>>> import numpy as np
>>> import numpy.linalg as la
>>> np.set_printoptions(precision=3, suppress=True, linewidth=100)
>>> rnd = lambda a: np.round(a, 3) + 0
>>> J = np.array([[3, 5, 3], [0, 3, 2], [0, 0, 3]])
>>> P = np.triu(np.array([[2, 0, 3], [0, 0, 2], [1, 3, 0]]), 1) + np.eye(3)
>>> M2 = P @ J @ la.inv(P)
>>> la.matrix_rank(M2)
np.int64(3)
>>> np.poly(M2)
array([  1.,  -9.,  27., -27.])
>>> M2
array([[ 3.,  5., -7.],
       [ 0.,  3.,  2.],
       [ 0.,  0.,  3.]])
>>> print(np.trace(M2), np.trace(J))
9.0 9
>>> print(P @ J - J @ P)
[[  0.   0. -10.]
 [  0.   0.   0.]
 [  0.   0.   0.]]
>>> x = np.array([3, 0, 5])
>>> h = np.maximum(M2 @ x, 0)
>>> M2 * (h > 1e-9)[:, None]
array([[ 0.,  0., -0.],
       [ 0.,  3.,  2.],
       [ 0.,  0.,  3.]])
>>> print(h)
[ 0. 10. 15.]
>>> np.maximum(M2 @ (3 * x), 0)
array([ 0., 30., 45.])
>>> X = np.diag(np.array([-2, 1])) + -1 * np.eye(2, k=1) + -1 * np.eye(2, k=-1)
>>> X
array([[-2., -1.],
       [-1.,  1.]])
>>> M2 = np.array([[9, 9, 2], [5, 3, 2]])
>>> M2.T @ X.T
array([[-23.,  -4.],
       [-21.,  -6.],
       [ -6.,   0.]])
>>> np.einsum("ij,ij->i", X, X)
array([5., 2.])
>>> print(la.matrix_rank(np.vstack([X, M2.T])))
2
>>> np.vstack([X, M2.T]).shape
(5, 2)
>>> M2 @ X
Traceback (most recent call last):
  File "<python-input-24>", line 1, in <module>
    M2 @ X
    ~~~^~~
ValueError: matmul: Input operand 1 has a mismatch in its core dimension 0, with gufunc signature (n?,k),(k,m?)->(n?,m?) (size 2 is different from 3)
>>> np.einsum("ik,kj->ij", X, M2)
array([[-23., -21.,  -6.],
       [ -4.,  -6.,   0.]])
>>> print(np.einsum("ij->j", X))
[-3.  0.]
>>> rnd(la.det(X[::-1]))
np.float64(3.0)
>>> np.einsum("ii->", X)
np.float64(-1.0)
>>> rnd(la.det(2 * X)), rnd(la.det(X))
(np.float64(-12.0), np.float64(-3.0))
>>> np.kron(np.eye(2, dtype=int), X)
array([[-2., -1., -0., -0.],
       [-1.,  1., -0.,  0.],
       [-0., -0., -2., -1.],
       [-0.,  0., -1.,  1.]])
>>> evals, evecs = la.eigh(X)
>>> x = np.array([1, 0])
>>> rnd(la.eigvalsh(X[1:, 1:]))
array([1.])
>>> x @ X @ x / (x @ x), rnd(evals[0]), rnd(evals[-1])
(np.float64(-2.0), np.float64(-2.303), np.float64(1.303))
>>> rnd(evecs * np.maximum(evals, 0) @ evecs.T)
array([[ 0.109, -0.361],
       [-0.361,  1.193]])
>>> evals, evecs = la.eig(X)
>>> rnd(np.sort(la.eigvals(X @ X)))
array([1.697, 5.303])
>>> rnd(X @ evecs[:, 0] - evals[0] * evecs[:, 0])
array([0., 0.])
